% ipython --no-banner

In [1]: import numpy as np

In [2]: import numpy.linalg as la

In [3]: np.set_printoptions(precision=1, suppress=True, linewidth=160)

In [4]: mat = np.loadtxt("block7.csv", delimiter=",")

In [5]: mat
Out[5]: 
array([[-4.2,  1.9,  2.2,  8.6],
       [-3.4,  4.3,  1.1, -8.3],
       [-6.2, -6.6,  0.8,  4.1],
       [ 7.5, -2.4, -5.3,  3.3],
       [-8.4, -5.1,  0.4, -1.5],
       [-3.4,  0.8,  3.5, -8.7],
       [-4.7, -3.3,  7.4,  3.4],
       [ 0.4,  1.3,  9.8,  1.7],
       [-0.9,  1.2,  9.6, -2.5],
       [ 2.7, -3.7,  8.5, -2.5],
       [ 9.6, -2.4,  0.3, -1.6],
       [-1.4,  6. ,  6.8, -3.9],
       [ 4.1, -7.7, -1.1, -4.8],
       [ 8.9,  0.3, -2.7,  3.7],
       [-6.1, -4.7, -2. ,  6.1],
       [-0.5,  9.2,  2.9,  2.5],
       [ 5.4,  5.4, -5. , -4.1],
       [ 8.5, -2.8, -4.4, -0.3],
       [ 9.3,  3.4, -1. ,  0.8],
       [ 2.5,  2.9, -2.6, -8.9],
       [-2.3, -2. , -7. , -6.4],
       [ 2.9, -7.2, -2.4, -5.9],
       [-0.3,  1.7,  9.1, -3.6],
       [ 0.3,  3.6, -8. , -4.7]])

In [6]: W2 = mat[[16, 11]].astype(float)

In [7]: for _ in range(7):
   ...:     lab = la.norm(mat[:, None] - W2, axis=-1).argmin(axis=1)
   ...:     W2 = np.array([mat[lab == j].mean(axis=0) for j in range(2)])
   ...: 

In [8]: lab
Out[8]: array([1, 1, 1, 0, 1, 1, 1, 1, 1, 1, 0, 1, 0, 0, 1, 1, 0, 0, 0, 0, 0, 0, 1, 0])

In [9]: W2
Out[9]: 
array([[ 5.2, -0.8, -3.6, -2.6],
       [-2.8,  0.2,  4.6, -0.4]])

In [10]: print(la.norm(W2, axis=1).argmax())
0

In [11]: la.norm(W2, axis=2)
AxisError: axis 2 is out of bounds for array of dimension 2


In [12]: la.norm(W2, axis=0)
Out[12]: array([5.9, 0.8, 5.8, 2.7])

In [13]: print(la.norm(W2, axis=1))
[6.8 5.4]

In [14]: print(round(la.norm(W2, 2), 1))
8.3

In [15]: round(float(la.norm(W2[1] - W2[0])), 1)
Out[15]: 11.7

In [16]: O, _ = la.qr(np.array([[0.9, 1.2, -1.9],
    ...:     [0.5, 0.7, 1.7],
    ...:     [0.2, 0.7, -0.3],
    ...:     [0.1, -0.4, -0.9]]))

In [17]: F = O @ O.T

In [18]: F.round(1) + 0
Out[18]: 
array([[ 0.9,  0. ,  0.2,  0.2],
       [ 0. ,  1. , -0.1, -0.1],
       [ 0.2, -0.1,  0.5, -0.4],
       [ 0.2, -0.1, -0.4,  0.6]])

In [19]: # null space of dimension 1

In [20]: np.round(F @ la.pinv(F) @ F, 1) + 0
Out[20]: 
array([[ 0.9,  0. ,  0.2,  0.2],
       [ 0. ,  1. , -0.1, -0.1],
       [ 0.2, -0.1,  0.5, -0.4],
       [ 0.2, -0.1, -0.4,  0.6]])

In [21]: np.allclose(F[:-1].T @ la.lstsq(F[:-1].T, F[-1])[0], F[-1])
Out[21]: True

In [22]: np.abs(np.diag(la.qr(F)[1])) > 1e-9
Out[22]: array([ True,  True,  True, False])

In [23]: evals, vecs = la.eigh(F)

In [24]: vec = np.array([3, 1, -2, 1])

In [25]: np.round(vecs * np.abs(evals) @ vecs.T, 1) + 0
Out[25]: 
array([[ 0.9,  0. ,  0.2,  0.2],
       [ 0. ,  1. , -0.1, -0.1],
       [ 0.2, -0.1,  0.5, -0.4],
       [ 0.2, -0.1, -0.4,  0.6]])

In [26]: U, sv, Vh = la.svd(F)

In [27]: vecs = Vh[:(sv > 1e-8).sum()]

In [28]: rng = np.random.default_rng(596625)

In [29]: vec = F[0] + 3 * F[1] + rng.integers(2) * np.eye(4)[3]

In [30]: vec.round(1) + 0
Out[30]: array([1., 3., 0., 0.])

In [31]: np.diag(vecs.T @ vecs)
Out[31]: array([0.9, 1. , 0.5, 0.6])

In [32]: np.round(la.norm(vec - vecs.T @ vecs @ vec), 1)
Out[32]: np.float64(0.0)

In [33]: U, sv, Vh = la.svd(F)

In [34]: sv.round(1) + 0
Out[34]: array([1., 1., 1., 0.])

In [35]: Y = U[:, :3] @ np.diag(sv[:3]) @ Vh[:3]

In [36]: la.matrix_rank(F, rtol=0.05)
Out[36]: np.int64(3)

In [37]: print(np.round(la.norm(F - Y) / la.norm(F), 1))
0.0

In [38]: Y.round(1) + 0
Out[38]: 
array([[ 0.9,  0. ,  0.2,  0.2],
       [ 0. ,  1. , -0.1, -0.1],
       [ 0.2, -0.1,  0.5, -0.4],
       [ 0.2, -0.1, -0.4,  0.6]])

In [39]: W2 = np.array([[3, -3, 3, 1, 1],
    ...:     [1, -3, 2, 3, 2],
    ...:     [1, -1, 2, 2, -1],
    ...:     [1, -1, -2, -1, -3]])

In [40]: m1 = rng.normal(size=(16, 4)) @ W2 + np.array([0, 1, 2, 0, 1])

In [41]: m1.round(1) + 0
Out[41]: 
array([[ 1.6, -2.2,  3.3,  1.9,  2.1],
       [ 1.4,  0.2,  5.8,  0.7,  4.3],
       [-1.6,  0.7,  8.8,  5.3, 10.2],
       [-4.6,  4. , -4.3, -1.8,  0.6],
       [ 4.8, -5.2,  5.2,  3.7, -1.3],
       [-1. ,  4.6, -0.3, -3.6, -1.8],
       [ 4.7, -1.6, 10.2,  3.1,  1.3],
       [ 5.2, -8.2, 10.1,  6.3,  9.6],
       [-1.4,  4.6, -1.6, -5.2,  0. ],
       [ 0.8, -1.9,  6.3,  4.3,  5.4],
       [-4.9,  9.5, -2.3, -5.3, -1.4],
       [ 0.2,  0.6, -1.6, -4.3,  2.7],
       [ 1.8, -0.6,  4.9,  1.2,  1.8],
       [-4.1,  4.5,  0.8, -1. ,  6.4],
       [ 2.3, -1.6,  7.8,  3.1,  5. ],
       [-4.2,  2.4,  1.4,  2.7,  5.5]])

In [42]: np.argsort(-la.norm(m1, axis=0).round(6), kind="stable")[:3]
Out[42]: array([2, 4, 1])

In [43]: np.abs(la.svd(m1)[2][-1])
Out[43]: array([0.7, 0.5, 0.4, 0.4, 0.2])

In [44]: la.cond(m1) > 100
Out[44]: np.True_

In [45]: print(round(float(la.norm(m1, 2) / la.norm(m1)), 1))
0.8
